$ python3 -q
>>> import numpy as np
>>> import numpy.linalg as la
>>> np.set_printoptions(precision=3, suppress=True, linewidth=120, sign=" ")
>>> rd = lambda a: np.round(a, 3) + 0
>>> X = np.load("out8.npy")
>>> print(rd(X))
[[ 0.359 -0.128 -0.385 -0.385  0.385 -0.641]
 [-0.128  0.974 -0.077 -0.077  0.077 -0.128]
 [-0.385 -0.077  0.769 -0.231  0.231 -0.385]
 [-0.385 -0.077 -0.231  0.769  0.231 -0.385]
 [ 0.385  0.077  0.231  0.231  0.769  0.385]
 [-0.641 -0.128 -0.385 -0.385  0.385  0.359]]
>>> B = X / np.sqrt((X ** 2).mean(axis=1, keepdims=True))
>>> print(rd(B[2]))
[-0.942 -0.188  1.884 -0.565  0.565 -0.942]
>>> print(rd(la.norm(B, axis=1)))
[ 2.449  2.449  2.449  2.449  2.449  2.449]
>>> print(la.matrix_rank(B) == la.matrix_rank(X))
True
>>> K = np.load("a.npy")
>>> print(K)
[[  0  -1   6  -3  -2   4]
 [  1   0   7   3  11  -5]
 [ -6  -7   0   6  -7  -2]
 [  3  -3  -6   0  -6 -13]
 [  2 -11   7   6   0  -1]
 [ -4   5   2  13   1   0]]
>>> Q, V = la.qr(K[:, :5])[0], la.qr(K[:, 5:])[0]
>>> s = la.svd(Q.T @ V, compute_uv=False)
>>> print(rd(s))
[ 0.779]
>>> print(K.reshape(2, -1))
[[  0  -1   6  -3  -2   4   1   0   7   3  11  -5  -6  -7   0   6  -7  -2]
 [  3  -3  -6   0  -6 -13   2 -11   7   6   0  -1  -4   5   2  13   1   0]]
>>> print(K.ravel(order="F"))
[  0   1  -6   3   2  -4  -1   0  -7  -3 -11   5   6   7   0  -6   7   2  -3   3   6   0   6  13  -2  11  -7  -6   0
   1   4  -5  -2 -13  -1   0]
>>> blk = K.reshape(6, 2, -1)
>>> print(np.einsum("ihd,ihd->ih", blk, blk))
[[  37   29]
 [  50  155]
 [  85   89]
 [  54  205]
 [ 174   37]
 [  45  170]]
>>> print(blk.sum(axis=1))
[[ -3  -3  10]
 [  4  11   2]
 [  0 -14  -2]
 [  3  -9 -19]
 [  8 -11   6]
 [  9   6   2]]
>>> print(blk.transpose(1, 0, 2))
[[[  0  -1   6]
  [  1   0   7]
  [ -6  -7   0]
  [  3  -3  -6]
  [  2 -11   7]
  [ -4   5   2]]

 [[ -3  -2   4]
  [  3  11  -5]
  [  6  -7  -2]
  [  0  -6 -13]
  [  6   0  -1]
  [ 13   1   0]]]
>>> print(blk.shape)
(6, 2, 3)
>>> Q, r_ = la.qr(K)
>>> print(rd(abs(r_[0, 0])), rd(la.norm(K[:, 0])))
8.124 8.124
>>> print(rd(Q.T @ Q))
[[ 1.  0.  0.  0.  0.  0.]
 [ 0.  1.  0.  0.  0.  0.]
 [ 0.  0.  1.  0.  0.  0.]
 [ 0.  0.  0.  1.  0.  0.]
 [ 0.  0.  0.  0.  1.  0.]
 [ 0.  0.  0.  0.  0.  1.]]
>>> print(K @ K)
[[ -66    9    5   73  -31   34]
 [   9 -205   55   40  -74  -60]
 [   5   55 -174  -71 -103  -60]
 [  73   40  -71 -259  -10   45]
 [ -31  -74 -103  -10 -211  -29]
 [  34  -60  -60   45  -29 -215]]
>>> print(rd(np.abs(la.eigvals(K)).max()))
18.647
>>> print(rd(np.sort(np.abs(la.eigvals(K)))))
[  4.319   4.319  14.093  14.093  18.647  18.647]
>>> print(rd(la.norm(K)))
33.615
>>> K[:, 6]
Traceback (most recent call last):
  File "<python-input-29>", line 1, in <module>
    K[:, 6]
    ~^^^^^^
IndexError: index 6 is out of bounds for axis 1 with size 6
>>> print(rd(la.svd(K, compute_uv=False)))
[ 18.647  18.647  14.093  14.093   4.319   4.319]
>>> F = np.array([[2, 3, 4, 5, 6, 7],
...     [8, 9, 10, 11, 12, 13],
...     [14, 15, 16, 17, 18, 19],
...     [20, 21, 22, 23, 24, 25]])
>>> print(np.allclose(F[:-1].T @ la.lstsq(F[:-1].T, F[-1])[0], F[-1]))
True
>>> print(rd(F @ la.pinv(F) @ F))
[[  2.   3.   4.   5.   6.   7.]
 [  8.   9.  10.  11.  12.  13.]
 [ 14.  15.  16.  17.  18.  19.]
 [ 20.  21.  22.  23.  24.  25.]]
>>> print(np.abs(np.diag(la.qr(F)[1])) > 1e-9)
[ True  True False False]
>>> print(la.lstsq(F[:-1].T, F[-1])[2])
2
>>> F @ F
Traceback (most recent call last):
  File "<python-input-36>", line 1, in <module>
    F @ F
    ~~^~~
ValueError: matmul: Input operand 1 has a mismatch in its core dimension 0, with gufunc signature (n?,k),(k,m?)->(n?,m?) (size 4 is different from 6)
>>> C2 = F.T @ F
>>> print(rd(la.eigvalsh(C2)[::-1]))
[ 5510.28    13.72     0.       0.       0.       0.  ]
>>> print(C2)
[[  664   708   752   796   840   884]
 [  708   756   804   852   900   948]
 [  752   804   856   908   960  1012]
 [  796   852   908   964  1020  1076]
 [  840   900   960  1020  1080  1140]
 [  884   948  1012  1076  1140  1204]]
>>> print(rd(la.svd(F, compute_uv=False) ** 2))
[ 5510.28    13.72     0.       0.  ]
>>> print((F @ F.T).shape)
(4, 4)
>>> print(la.matrix_rank(C2))
2
>>> print(np.trace(C2), (F ** 2).sum())
5524 5524
>>> vals, V = la.eigh(C2)
>>> x = np.array([3, -3, -1, -2, 2, -1])
>>> print(rd(V * np.abs(vals) @ V.T))
[[  664.   708.   752.   796.   840.   884.]
 [  708.   756.   804.   852.   900.   948.]
 [  752.   804.   856.   908.   960.  1012.]
 [  796.   852.   908.   964.  1020.  1076.]
 [  840.   900.   960.  1020.  1080.  1140.]
 [  884.   948.  1012.  1076.  1140.  1204.]]
>>> print(np.abs(C2).sum(axis=1).max(), rd(np.abs(vals).max()))
6264 5510.28
>>> print(rd(V * np.maximum(vals, 0) @ V.T))
[[  664.   708.   752.   796.   840.   884.]
 [  708.   756.   804.   852.   900.   948.]
 [  752.   804.   856.   908.   960.  1012.]
 [  796.   852.   908.   964.  1020.  1076.]
 [  840.   900.   960.  1020.  1080.  1140.]
 [  884.   948.  1012.  1076.  1140.  1204.]]
>>> mat = np.load("run12.npy")
>>> print(rd(mat))
[[-2.374 -8.275 -4.555  4.039 -6.511]
 [-1.798 -6.907 -4.024  3.257 -5.251]
 [-0.904 -4.683 -3.15   1.887 -3.246]
 [-0.785 -4.372 -3.026  1.682 -2.971]
 [ 0.124 -1.379 -1.655 -0.456 -0.566]
 [ 0.13  -0.779 -1.158 -0.749 -0.26 ]
 [ 0.02  -0.264 -0.412 -0.386 -0.113]
 [ 1.192  4.006  4.284  4.408  3.195]
 [ 1.662  5.181  5.309  5.371  4.253]
 [ 5.161 13.225 11.62  10.67  11.774]
 [ 9.342 22.324 18.115 15.398 20.504]
 [ 9.63  22.943 18.543 15.692 21.102]]
>>> Xs = mat - mat.mean(axis=0)
>>> left, s, Vt = la.svd(Xs, full_matrices=False)
>>> print(rd(Xs.mean(axis=0)))
[ 0.  0.  0.  0.  0.]
>>> print(rd(s))
[ 59.197   8.006   2.361   0.      0.   ]
>>> print(np.abs(Vt[0]).argmax())
1
>>> print(la.matrix_rank(Xs))
3
